$ python -q
>>> import numpy as np
>>> from numpy import linalg as LA
>>> np.set_printoptions(suppress=True, linewidth=160)
>>> tidy = lambda a: np.round(a, 1) + 0
>>> E = np.loadtxt("layer10.csv", delimiter=",")
>>> E
array([[  9.9,   3.5,   0.5],
       [  8.9,   3.2,   1.4],
       [  9. ,   3.3,   1.4],
       [-12.8,  -0.1,  -3.2],
       [-13.1,   2.2,  -3.5],
       [-12.4,   1.9,  -2.3],
       [-13.5,   2.3,  -4.2],
       [  8.6,   2.7,   0.2],
       [-11.2,   2.5,  -2.8],
       [  9.7,   3.3,   2.4],
       [  8.8,   2.6,   1.7],
       [-14.2,   0.1,  -3.8],
       [-12.5,   0.6,  -3.2],
       [  8.6,   4. ,   3.1]])
>>> P = E @ LA.solve(E.T @ E, E.T)
>>> LA.matrix_rank(np.eye(14) - P)
np.int64(11)
>>> tidy(np.diag(P))
array([0.3, 0.1, 0.1, 0.1, 0.2, 0.3, 0.3, 0.3, 0.2, 0.2, 0.1, 0.1, 0.1, 0.5])
>>> tidy(np.trace(P))
np.float64(3.0)
>>> tidy(LA.eigvalsh(P))
array([0., 0., 0., 0., 0., 0., 0., 0., 0., 0., 0., 1., 1., 1.])
>>> vec = np.array([-5, 3, 2])
>>> y = E @ vec
>>> tidy(LA.solve(E.T @ E, E.T @ y))
array([-5.,  3.,  2.])
>>> tidy(y)
array([-38. , -32.1, -32.3,  57.3,  65.1,  63.1,  66. , -34.5,  57.9, -33.8, -32.8,  63.7,  57.9, -24.8])
>>> rng = np.random.default_rng(260285)
>>> y = y + 0.3 * rng.normal(size=14)
>>> tidy(y)
array([-37.9, -32.1, -32.5,  57.7,  65. ,  62.9,  66.2, -34. ,  58.3, -33.5, -32.9,  63.9,  58.4, -24.9])
>>> beta, *_ = LA.lstsq(E, y)
>>> tidy(E.T @ (y - E @ beta))
array([0., 0., 0.])
>>> beta.round()
array([-5.,  3.,  2.])
>>> [round(float(LA.norm(LA.solve(E.T @ E + lam * np.eye(3), E.T @ y))), 2) for lam in (0, 1, 10, 100)]
[6.1, 5.88, 5.13, 4.27]
>>> tidy(LA.norm(y - E @ beta))
np.float64(0.9)
>>> tidy(LA.norm(E[5] - E[1]))
np.float64(21.7)
>>> tidy(LA.norm(E, "nuc"))
np.float64(55.2)
>>> tidy(LA.norm(E, axis=0))
array([41.6,  9.7, 10. ])
>>> z = E[:, 0] > np.median(E[:, 0])
>>> f = E[z].mean(axis=0) - E[~z].mean(axis=0)
>>> z.astype(int)
array([1, 1, 1, 0, 0, 0, 0, 1, 0, 1, 1, 0, 0, 1])
>>> tidy(f)
array([21.9,  1.9,  4.8])
>>> np.argsort(-np.abs(f).round(6), kind="stable")
array([0, 2, 1])
>>> K = np.load("test12.npy")
>>> K
array([[-0.6,  2.8, -2.4],
       [ 2. ,  4.1, -1.1],
       [ 4.3,  4.5,  0.8],
       [ 2.6,  1.6,  2. ],
       [ 2.3,  4.8, -1.5],
       [ 2. ,  6. , -3. ],
       [-1.4,  2. , -2.4],
       [-0.3,  0.2,  0.5],
       [ 0.5,  3.7, -2.2],
       [ 0.7,  6.7, -5. ],
       [-3.1, -0.5, -1.5],
       [ 1.7,  0.7,  2. ],
       [ 1.9,  2.2,  0.6],
       [-2.1,  2.7, -3.8],
       [ 1.9,  3.7, -0.8],
       [ 0.4,  1.8, -0.4],
       [ 0.6,  0.1,  1.5],
       [-0.7,  0.6, -0.3],
       [ 4.1,  3. ,  2. ],
       [ 2.6,  5.6, -2. ]])
>>> basis = K[[17, 18]].astype(float)
>>> for _ in range(4):
...     z = LA.norm(K[:, None] - basis, axis=-1).argmin(axis=1)
...     basis = np.array([K[z == j].mean(axis=0) for j in range(2)])
... 
>>> z
array([0, 1, 1, 1, 1, 1, 0, 0, 0, 0, 0, 1, 1, 0, 1, 0, 0, 0, 1, 1])
>>> tidy(basis)
array([[-0.6,  2. , -1.6],
       [ 2.5,  3.6, -0.1]])
>>> np.abs(basis[1] - basis[0]).argmax()
np.int64(0)
>>> G = np.cov(K, rowvar=False)
>>> G.shape
(3, 3)
>>> np.argwhere(np.triu(np.abs(np.corrcoef(K.T)) > 0.8, 1))
array([], shape=(0, 2), dtype=int64)
>>> tidy(K.std(axis=0))
array([1.9, 2. , 2. ])
>>> tidy(G)
array([[ 3.8,  2. ,  1.7],
       [ 2. ,  4.3, -2.3],
       [ 1.7, -2.3,  4. ]])
>>> tidy(np.polyfit(K[:, 1], K[:, 0], 1))
array([ 0.5, -0.3])
>>> Xc = K - K.mean(axis=0)
>>> V = LA.svd(Xc)[2][:2]
>>> M2 = Xc - Xc @ V.T @ V
>>> tidy((Xc @ V.T).std(axis=0))
array([2.5, 2.3])
>>> tidy(LA.norm(M2) / LA.norm(Xc))
np.float64(0.0)
>>> LA.norm(M2, axis=1).round(6).argmax()
np.int64(12)
>>> G = K.T @ K
>>> (K @ K.T).shape
(20, 20)
>>> LA.matrix_rank(G)
np.int64(3)
>>> tidy(np.trace(G)), tidy((K ** 2).sum())
(np.float64(421.0), np.float64(421.0))
>>> tidy(LA.eigvalsh(G)[::-1])
array([311. , 107.3,   2.6])
>>> tidy(LA.svd(K, compute_uv=False) ** 2)
array([311. , 107.3,   2.6])
>>> A = np.array([[1, 0, 0, 0], [1, 1, 0, 0], [0, 1, 1, 0], [1, 1, 2, 1]])
>>> A
array([[1, 0, 0, 0],
       [1, 1, 0, 0],
       [0, 1, 1, 0],
       [1, 1, 2, 1]])
>>> M2 = LA.inv(A)
>>> tidy(LA.inv(M2))
array([[1., 0., 0., 0.],
       [1., 1., 0., 0.],
       [0., 1., 1., 0.],
       [1., 1., 2., 1.]])
>>> (np.abs(M2) > 1e-9).astype(int)
array([[1, 0, 0, 0],
       [1, 1, 0, 0],
       [1, 1, 1, 0],
       [1, 1, 1, 1]])
>>> tidy(LA.slogdet(A)[0])
np.float64(1.0)
>>> A @ A
array([[1, 0, 0, 0],
       [2, 1, 0, 0],
       [1, 2, 1, 0],
       [3, 4, 4, 1]])
>>> LA.matrix_rank(A - A[0, 0] * np.eye(4))
np.int64(3)
>>> tidy(np.sort(LA.eigvals(A)))
array([1., 1., 1., 1.])
>>> np.allclose(A @ A.T, A.T @ A)
False
>>> np.trace(A)
np.int64(4)
>>> tidy(np.sort(np.abs(LA.eigvals(A))))
array([1., 1., 1., 1.])
>>> tidy(LA.det(A))
np.float64(1.0)
>>> W0 = np.loadtxt("m.csv", delimiter=",")
>>> W0
array([[ 1.,  3.,  3.],
       [ 2.,  6.,  3.],
       [ 3.,  8.,  3.],
       [ 6., 11.,  5.],
       [ 7., 12.,  5.],
       [10., 15.,  5.],
       [13., 17.,  6.],
       [15., 20.,  9.],
       [15., 20.,  9.],
       [16., 22., 12.],
       [18., 24., 14.],
       [21., 24., 15.],
       [23., 24., 15.],
       [24., 26., 17.],
       [24., 26., 20.],
       [25., 27., 20.],
       [25., 29., 23.],
       [28., 29., 25.],
       [31., 32., 25.],
       [33., 34., 28.],
       [34., 35., 31.],
       [36., 35., 33.]])
>>> tidy(LA.norm(W0, 2) / LA.norm(W0))
np.float64(1.0)
>>> np.argsort(-LA.norm(W0, axis=0).round(6), kind="stable")[:3]
array([1, 0, 2])
>>> G = W0.T @ W0
>>> np.trace(G), (W0 ** 2).sum()
(np.float64(29141.0), np.float64(29141.0))
>>> (W0 @ W0.T).shape
(22, 22)
>>> tidy(LA.svd(W0, compute_uv=False) ** 2)
array([28883.2,   225.4,    32.4])
>>> tidy(LA.eigvalsh(G)[::-1])
array([28883.2,   225.4,    32.4])
>>> arr = np.load("sample9.npy")
>>> arr
array([[-19.6,  -6.2,   9.2],
       [ -3.8,  -0.8,   1.1],
       [ -7.1,  -2.6,   3.6],
       [  7.2,   2.6,  -3.2],
       [-12.2,  -4.3,   5.6],
       [  0.6,   0.5,  -0.4],
       [  0.5,   0. ,  -0.6],
       [ -3.9,  -1.4,   1.8],
       [-14.7,  -5. ,   6.9],
       [  3. ,   0.7,  -0.8],
       [ -8.1,  -2.8,   3.5],
       [  8.1,   2.5,  -3.4],
       [ 20.5,   6.7,  -8.6],
       [ 14.5,   4.4,  -6.3]])
>>> M2 = np.c_[arr[:, :2] @ np.array([[1, 1], [0, -1]]), np.array([5, 6, -5, -5, -8, 4, 1, -4, 2, 6, 2, -3, -5, -2])]
>>> tidy(M2)
array([[-19.6, -13.4,   5. ],
       [ -3.8,  -3. ,   6. ],
       [ -7.1,  -4.5,  -5. ],
       [  7.2,   4.6,  -5. ],
       [-12.2,  -7.9,  -8. ],
       [  0.6,   0.1,   4. ],
       [  0.5,   0.5,   1. ],
       [ -3.9,  -2.5,  -4. ],
       [-14.7,  -9.7,   2. ],
       [  3. ,   2.3,   6. ],
       [ -8.1,  -5.3,   2. ],
       [  8.1,   5.6,  -3. ],
       [ 20.5,  13.8,  -5. ],
       [ 14.5,  10.1,  -2. ]])
>>> LA.matrix_rank(np.c_[arr, M2])
np.int64(4)
>>> tidy(LA.norm(LA.qr(arr)[0].T @ M2, axis=0) ** 2 / ((M2 ** 2).sum(axis=0) + 1e-12))
array([1. , 1. , 0.2])
>>> J = np.load("dump.npy")
>>> J
array([[ 2.1,  0. ,  0.6,  0.9],
       [-1.1, -1.8,  5.7, -0.1],
       [ 0.2,  0.4, -1.2, -1.3]])
>>> blk = np.stack([J, -1 * J, J[::-1]])
>>> LA.matrix_rank(blk.reshape(3, -1))
np.int64(2)
>>> LA.matrix_rank(blk)
array([3, 3, 3])
>>> def softmax(z):
...     e = np.exp(z - z.max(axis=-1, keepdims=True))
...     return e / e.sum(axis=-1, keepdims=True)
... 
>>> tidy(softmax(J[0] + 5))
array([0.6, 0.1, 0.1, 0.2])
>>> att = J @ J.T / np.sqrt(4)
>>> tidy(softmax(att + np.triu(np.full(att.shape, -np.inf), 1)))
array([[1. , 0. , 0. ],
       [0. , 1. , 0. ],
       [0.1, 0. , 0.9]])
>>> softmax(att).round(6).argmax(axis=1)
array([0, 1, 2])
>>> tidy(softmax(att))
array([[0.9, 0.1, 0. ],
       [0. , 1. , 0. ],
       [0.1, 0. , 0.9]])
>>> f = np.array([-2, -2, -2])
>>> np.convolve(J[0], f)
array([-4.2, -4.2, -5.4, -3. , -3. , -1.8])
>>> tidy(np.polyval(f, J[0]))
array([-15. ,  -2. ,  -3.9,  -5.4])
>>> tidy(np.correlate(J[0], J[1], "full"))
array([-0.2, 12. , -3.8,  1. ,  4. , -2.3, -1. ])
>>> f, g = J[1], J[2]
>>> tidy(f @ f)
np.float64(37.0)
>>> p = (f @ g) / (f @ f) * f
>>> tidy(p)
array([ 0.2,  0.4, -1.2,  0. ])
>>> tidy((g - p) @ f)
np.float64(0.0)
>>> tidy(LA.norm(f + g) ** 2 + LA.norm(f - g) ** 2)
np.float64(80.6)
>>> feats = np.load("block16.npy")
>>> feats
array([[ 10,   4,   1,   1],
       [  4, -10,  -2,   5],
       [  1,  -2,   6,  -5],
       [  1,   5,  -5,  10]])
>>> np.kron(np.eye(2, dtype=int), feats)
array([[ 10,   4,   1,   1,   0,   0,   0,   0],
       [  4, -10,  -2,   5,   0,   0,   0,   0],
       [  1,  -2,   6,  -5,   0,   0,   0,   0],
       [  1,   5,  -5,  10,   0,   0,   0,   0],
       [  0,   0,   0,   0,  10,   4,   1,   1],
       [  0,   0,   0,   0,   4, -10,  -2,   5],
       [  0,   0,   0,   0,   1,  -2,   6,  -5],
       [  0,   0,   0,   0,   1,   5,  -5,  10]])
>>> tidy(np.poly(feats))
array([    1.,   -16.,  -112.,  2218., -4451.])
>>> m1 = np.array([[8, -3, -3, 8], [-3, 8, -3, -3], [-3, -3, 8, -3], [8, -3, -3, 8]])
>>> w, V = LA.eigh(m1)
>>> vec = np.array([-2, 1, 2, 0])
>>> vec @ m1 @ vec
np.int64(96)
>>> tidy(LA.eigvalsh(m1[1:, 1:]))
array([ 2., 11., 11.])
